$ python3 -q
>>> import numpy as np
>>> from numpy import linalg as LA
>>> np.set_printoptions(precision=3, suppress=True, linewidth=120)
>>> W0 = np.array([[-0.2, 0.8, 10.0, -0.4],
...     [1.9, -2.4, 10.0, 0.1],
...     [1.2, 0.1, -36.0, -0.4],
...     [0.0, -0.1, -6.0, 2.7],
...     [-1.2, 0.3, -22.0, -1.2],
...     [-2.3, -1.2, 2.0, -1.1]])
>>> print(np.diff(W0, axis=0))
[[  2.1  -3.2   0.    0.5]
 [ -0.7   2.5 -46.   -0.5]
 [ -1.2  -0.2  30.    3.1]
 [ -1.2   0.4 -16.   -3.9]
 [ -1.1  -1.5  24.    0.1]]
>>> print(np.count_nonzero(W0))
23
>>> print(W0.sum(axis=1))
[ 10.2   9.6 -35.1  -3.4 -24.1  -2.6]
>>> print(np.round(LA.norm(W0), 3))
45.277
>>> np.zeros(6, 4)
Traceback (most recent call last):
  File "<python-input-8>", line 1, in <module>
    np.zeros(6, 4)
    ~~~~~~~~^^^^^^
TypeError: Cannot interpret '4' as a data type
>>> J = np.load("dump.npy")
>>> print(J)
[[ -3  -3  -3  -3]
 [ -3  -6  -6  -6]
 [ -3  -6  -9  -9]
 [ -3  -6  -9 -12]]
>>> print(np.all(LA.eigvalsh(J) > 0))
False
>>> try:
...     LA.cholesky(J)
... except LA.LinAlgError as e:
...     print("failed:", e)
... 
failed: Matrix is not positive definite
>>> F = np.load("w.npy")
>>> print(F)
[[-3.  1.  0.  0.  0.]
 [ 0. -3.  1.  0.  0.]
 [ 0.  0. -3.  1.  0.]
 [ 0.  0.  0. -3.  1.]
 [ 0.  0.  0.  0. -3.]]
>>> proj = np.triu(np.array([[-4, -3, 1, -9, 5],
...     [8, -1, 1, 5, -5],
...     [-1, 5, -1, -1, 3],
...     [0, -8, -7, -1, 9],
...     [1, 0, 6, -3, 4]]), 1) + np.eye(5)
>>> A2 = proj @ F @ LA.inv(proj)
>>> print(np.poly(A2))
[  1.  15.  90. 270. 405. 243.]
>>> print(np.trace(A2), np.trace(F))
-15.0 -15.0
>>> print(LA.matrix_rank(A2))
5
>>> print(np.prod(np.diag(F)), np.round(LA.det(F), 3))
-243.0 -243.0
>>> print(F @ F)
[[ 9. -6.  1.  0.  0.]
 [ 0.  9. -6.  1.  0.]
 [ 0.  0.  9. -6.  1.]
 [ 0.  0.  0.  9. -6.]
 [ 0.  0.  0.  0.  9.]]
>>> print(np.sort(np.abs(LA.eigvals(F))))
[3. 3. 3. 3. 3.]
>>> print(np.trace(F))
-15.0
>>> print(LA.matrix_power(F, 4))
[[  81. -108.   54.  -12.    1.]
 [   0.   81. -108.   54.  -12.]
 [   0.    0.   81. -108.   54.]
 [   0.    0.    0.   81. -108.]
 [   0.    0.    0.    0.   81.]]
>>> print(np.allclose(F, F.T))
False
>>> print(round(float(LA.det(F)), 3))
-243.0
>>> print(np.allclose(F @ F.T, F.T @ F))
False
>>> print(np.round(np.abs(LA.eigvals(F)).max(), 3))
3.0
>>> print(LA.svd(F, compute_uv=False))
[3.889 3.575 3.11  2.592 2.168]
>>> print(F.sum(axis=0))
[-3. -2. -2. -2. -2.]
>>> print(LA.matrix_rank(F))
5
>>> print(np.count_nonzero(F))
9
>>> print(np.abs(F).max())
3.0
>>> print(F.shape)
(5, 5)
>>> print(np.unravel_index(np.abs(F).argmax(), F.shape))
(np.int64(0), np.int64(0))
>>> data = np.loadtxt("run1.csv", delimiter=",")
>>> print(data)
[[ 8. 20. 10. 18.  0. 12.]
 [ 3.  7.  6.  7.  6. 11.]
 [ 8. 22. 12. 20.  6. 22.]
 [ 1.  5.  1.  4.  0.  5.]
 [ 9. 27. 13. 24.  6. 27.]]
>>> def softmax(z):
...     e = np.exp(z - z.max(axis=-1, keepdims=True))
...     return e / e.sum(axis=-1, keepdims=True)
... 
>>> print(np.round(softmax(10 * data[3]), 3) + 0)
[0.  0.5 0.  0.  0.  0.5]
>>> print(softmax(data[3]))
[0.008 0.415 0.008 0.153 0.003 0.415]
>>> scores = data @ data.T / np.sqrt(6)
>>> print(softmax(scores)[3] @ data)
[ 9. 27. 13. 24.  6. 27.]
>>> E = np.cumsum(np.array([[0, 3, 3],
...     [1, 3, 3],
...     [2, 0, 1],
...     [1, 2, 3],
...     [2, 1, 2],
...     [2, 0, 0],
...     [0, 2, 1],
...     [0, 1, 0],
...     [0, 3, 2],
...     [2, 1, 1],
...     [1, 2, 2],
...     [3, 0, 2],
...     [0, 0, 3],
...     [0, 1, 2],
...     [1, 3, 2],
...     [1, 0, 2],
...     [3, 0, 2],
...     [0, 2, 1],
...     [2, 0, 2],
...     [2, 2, 0],
...     [0, 2, 3],
...     [2, 3, 1],
...     [2, 0, 1],
...     [2, 1, 3],
...     [2, 2, 2]]), axis=0)
>>> print(E)
[[ 0  3  3]
 [ 1  6  6]
 [ 3  6  7]
 [ 4  8 10]
 [ 6  9 12]
 [ 8  9 12]
 [ 8 11 13]
 [ 8 12 13]
 [ 8 15 15]
 [10 16 16]
 [11 18 18]
 [14 18 20]
 [14 18 23]
 [14 19 25]
 [15 22 27]
 [16 22 29]
 [19 22 31]
 [19 24 32]
 [21 24 34]
 [23 26 34]
 [23 28 37]
 [25 31 38]
 [27 31 39]
 [29 32 42]
 [31 34 44]]
>>> labels = E[:, 2] > np.median(E[:, 2])
>>> f = E[labels].mean(axis=0) - E[~labels].mean(axis=0)
>>> print(f)
[14.526 14.788 21.41 ]
>>> print(np.argsort(-np.abs(f).round(6), kind="stable"))
[2 1 0]
>>> x = np.array([-2, -1, -2])
>>> a = np.maximum(E @ x, 0)
>>> print(E.T @ a)
[0 0 0]
>>> print(np.tanh(E @ x))
[-1. -1. -1. -1. -1. -1. -1. -1. -1. -1. -1. -1. -1. -1. -1. -1. -1. -1. -1. -1. -1. -1. -1. -1. -1.]
>>> Xs = (E - E.mean(axis=0)) / E.std(axis=0)
>>> print(np.argwhere(np.abs(Xs) > 2))
[]
>>> print(Xs.std(axis=0))
[1. 1. 1.]
>>> c = LA.lstsq(np.delete(Xs, 2, axis=1), Xs[:, 2])[0]
>>> print(round(1 - np.var(Xs[:, 2] - np.delete(Xs, 2, axis=1) @ c), 3))
0.985
>>> print(c)
[0.603 0.392]
>>> print(np.abs(c).argmax())
0
>>> D = LA.norm(E[:, None] - E[None], axis=-1)
>>> print((D + 1e9 * np.eye(25)).round(6).argmin(axis=1))
[ 1  2  1  4  5  4  7  6  9  8  9 12 13 12 15 14 17 16 17 18 19 22 21 24 23]
>>> print(D[5].round(6).argsort(kind="stable")[:4])
[5 4 6 7]
>>> print(np.flatnonzero(D[5] < D.mean() / 2))
[1 2 3 4 5 6 7 8 9]
>>> print(LA.matrix_rank(D ** 2))
5
>>> print(D.shape)
(25, 25)
>>> print(D.mean(axis=1).argmax())
24
>>> K = np.loadtxt("block0.csv", delimiter=",")
>>> print(K)
[[-3.  0.  0.  0.  0.  0.]
 [ 3.  3.  0.  0.  0.  0.]
 [-2.  1.  0.  0.  0.  0.]
 [-1.  2.  2. -2.  0.  0.]
 [-3.  3. -1. -1.  2.  0.]
 [-2. -3.  3. -3. -1.  2.]]
>>> # triangular: eigenvalues sit on the diagonal
>>> A2 = np.array([[3, 9, -8], [8, 2, -6], [3, -1, 2], [2, -8, -1]])
>>> print(np.einsum("ij,ij->i", W0, W0))
[ 100.84  109.38 1297.61   43.3   486.97   11.94]
>>> print(np.vstack([W0, A2.T]).shape)
(9, 4)
>>> print(np.round(K @ LA.pinv(K) @ K, 3) + 0)
[[-3.  0.  0.  0.  0.  0.]
 [ 3.  3.  0.  0.  0.  0.]
 [-2.  1.  0.  0.  0.  0.]
 [-1.  2.  2. -2.  0.  0.]
 [-3.  3. -1. -1.  2.  0.]
 [-2. -3.  3. -3. -1.  2.]]
>>> print(np.round(np.trace(LA.pinv(K) @ K), 3))
5.0
>>> left, sigma, VT = LA.svd(K)
>>> print(np.argmax(sigma[:-1] / (sigma[1:] + 1e-6)) + 1)
5
>>> A2 = left[:, :5] @ np.diag(sigma[:5]) @ VT[:5]
>>> print(LA.matrix_rank(A2))
5
>>> print(A2.round(3) + 0)
[[-3.  0.  0.  0.  0.  0.]
 [ 3.  3.  0.  0.  0.  0.]
 [-2.  1.  0.  0.  0.  0.]
 [-1.  2.  2. -2.  0.  0.]
 [-3.  3. -1. -1.  2.  0.]
 [-2. -3.  3. -3. -1.  2.]]
>>> print(np.round(LA.norm(K - A2, 2), 3), round(sigma[5], 3))
0.0 0.0
>>> print(LA.matrix_rank(K, rtol=0.05))
5
>>> left, sigma, VT = LA.svd(K)
>>> vecs = VT[:(sigma > 1e-8).sum()]
>>> rng = np.random.default_rng(33)
>>> x = K[2] + -3 * K[3] + rng.integers(2) * np.eye(6)[1]
>>> print(x)
[ 1. -4. -6.  6.  0.  0.]
>>> print(np.round(vecs.T @ vecs, 3) + 0)
[[ 1.     0.     0.     0.     0.     0.   ]
 [ 0.     1.     0.     0.     0.     0.   ]
 [ 0.     0.     0.692 -0.308 -0.308 -0.154]
 [ 0.     0.    -0.308  0.692 -0.308 -0.154]
 [ 0.     0.    -0.308 -0.308  0.692 -0.154]
 [ 0.     0.    -0.154 -0.154 -0.154  0.923]]
>>> print(LA.matrix_rank(K, rtol=0.1))
5
>>> arr = np.tril(np.array([[-1, 2, 1], [0, 1, -2], [0, 0, 0]]), -1) + np.eye(3, dtype=int)
>>> print(arr)
[[1 0 0]
 [0 1 0]
 [0 0 1]]
>>> evals, vecs = LA.eigh(arr)
>>> x = np.array([2, 2, 1])
>>> print(vecs * np.sqrt(evals) @ vecs.T)
[[1. 0. 0.]
 [0. 1. 0.]
 [0. 0. 1.]]
>>> print(vecs * np.maximum(evals, 0) @ vecs.T)
[[1. 0. 0.]
 [0. 1. 0.]
 [0. 0. 1.]]
>>> low = LA.cholesky(arr)
>>> print(low @ low.T)
[[1. 0. 0.]
 [0. 1. 0.]
 [0. 0. 1.]]
>>> print(arr / np.sqrt(np.outer(np.diag(arr), np.diag(arr))))
[[1. 0. 0.]
 [0. 1. 0.]
 [0. 0. 1.]]
>>> print(np.prod(np.diag(low)) ** 2, round(LA.det(arr), 3))
1.0 1.0
>>> print(LA.eigvalsh(arr).min() > 0)
True
>>> print(low)
[[1. 0. 0.]
 [0. 1. 0.]
 [0. 0. 1.]]
>>> print(np.diag(low) ** 2)
[1. 1. 1.]
>>> x = np.array([-5, 5, 4])
>>> print(np.eye(3) - arr)
[[0. 0. 0.]
 [0. 0. 0.]
 [0. 0. 0.]]
>>> print(arr @ x)
[-5  5  4]
>>> t = np.radians(60)
>>> R = np.eye(3)
>>> R[1, 1] = R[0, 0] = np.cos(t)
>>> R[1, 0], R[0, 1] = -np.sin(t), np.sin(t)
>>> print(R)
[[ 0.5    0.866  0.   ]
 [-0.866  0.5    0.   ]
 [ 0.     0.     1.   ]]
>>> A2 = arr @ R.T
>>> print(LA.svd(arr, compute_uv=False), LA.svd(A2, compute_uv=False))
[1. 1. 1.] [1. 1. 1.]
>>> print(np.allclose(arr @ arr.T, A2 @ A2.T))
True
>>> print(np.abs(A2 - arr).max(axis=0))
[0.866 0.866 0.   ]
>>> evals, vecs = LA.eig(arr)
>>> print(arr @ vecs[:, 0] - evals[0] * vecs[:, 0])
[0. 0. 0.]
>>> print(np.sort(LA.eigvals(LA.inv(arr))))
[1. 1. 1.]
>>> print(np.sort(LA.eigvals(arr @ arr)))
[1. 1. 1.]
>>> A = np.array([[5, 5, 9, 6, 1],
...     [5, 11, 14, 8, 6],
...     [9, 14, 22, 12, 9],
...     [6, 8, 12, 8, 2],
...     [1, 6, 9, 2, 10]])
>>> # rows and columns are dependent
>>> x = np.array([-2, -2, -2, -1, 0])
>>> print(np.einsum("ij,j->i", A, x))
[ -44  -68 -102  -60  -34]
>>> print(A * x)
[[-10 -10 -18  -6   0]
 [-10 -22 -28  -8   0]
 [-18 -28 -44 -12   0]
 [-12 -16 -24  -8   0]
 [ -2 -12 -18  -2   0]]
>>> A2 = np.c_[W0[:, :1] @ np.array([[0]]), np.array([0, -1, -2, 2, 2, 3])]
>>> print(A2)
[[ 0.  0.]
 [ 0. -1.]
 [ 0. -2.]
 [ 0.  2.]
 [ 0.  2.]
 [ 0.  3.]]
>>> print(LA.norm(A2 - W0 @ LA.lstsq(W0, A2)[0], axis=0))
[0.    1.262]
>>> print(LA.matrix_rank(np.c_[W0, A2]))
5
>>> print(LA.norm(LA.qr(W0)[0].T @ A2, axis=0) ** 2 / ((A2 ** 2).sum(axis=0) + 1e-12))
[0.    0.928]
>>> print(LA.lstsq(W0, A2[:, 0])[0])
[0. 0. 0. 0.]
>>> f = np.array([1, 0, 1, 0, 0])
>>> A2 = F + np.outer(f, np.eye(5)[0])
>>> print(LA.matrix_rank(LA.inv(A2) - LA.inv(F), tol=1e-8))
1
>>> print(A2)
[[-2.  1.  0.  0.  0.]
 [ 0. -3.  1.  0.  0.]
 [ 1.  0. -3.  1.  0.]
 [ 0.  0.  0. -3.  1.]
 [ 0.  0.  0.  0. -3.]]
>>> evals, vecs = LA.eigh(A)
>>> print(np.abs(vecs[:, -1]))
[0.277 0.463 0.694 0.383 0.285]
>>> print(np.round(vecs.T @ vecs, 3) + 0)
[[1. 0. 0. 0. 0.]
 [0. 1. 0. 0. 0.]
 [0. 0. 1. 0. 0.]
 [0. 0. 0. 1. 0.]
 [0. 0. 0. 0. 1.]]
>>> print(vecs @ np.diag(evals) @ vecs.T)
[[ 5.  5.  9.  6.  1.]
 [ 5. 11. 14.  8.  6.]
 [ 9. 14. 22. 12.  9.]
 [ 6.  8. 12.  8.  2.]
 [ 1.  6.  9.  2. 10.]]
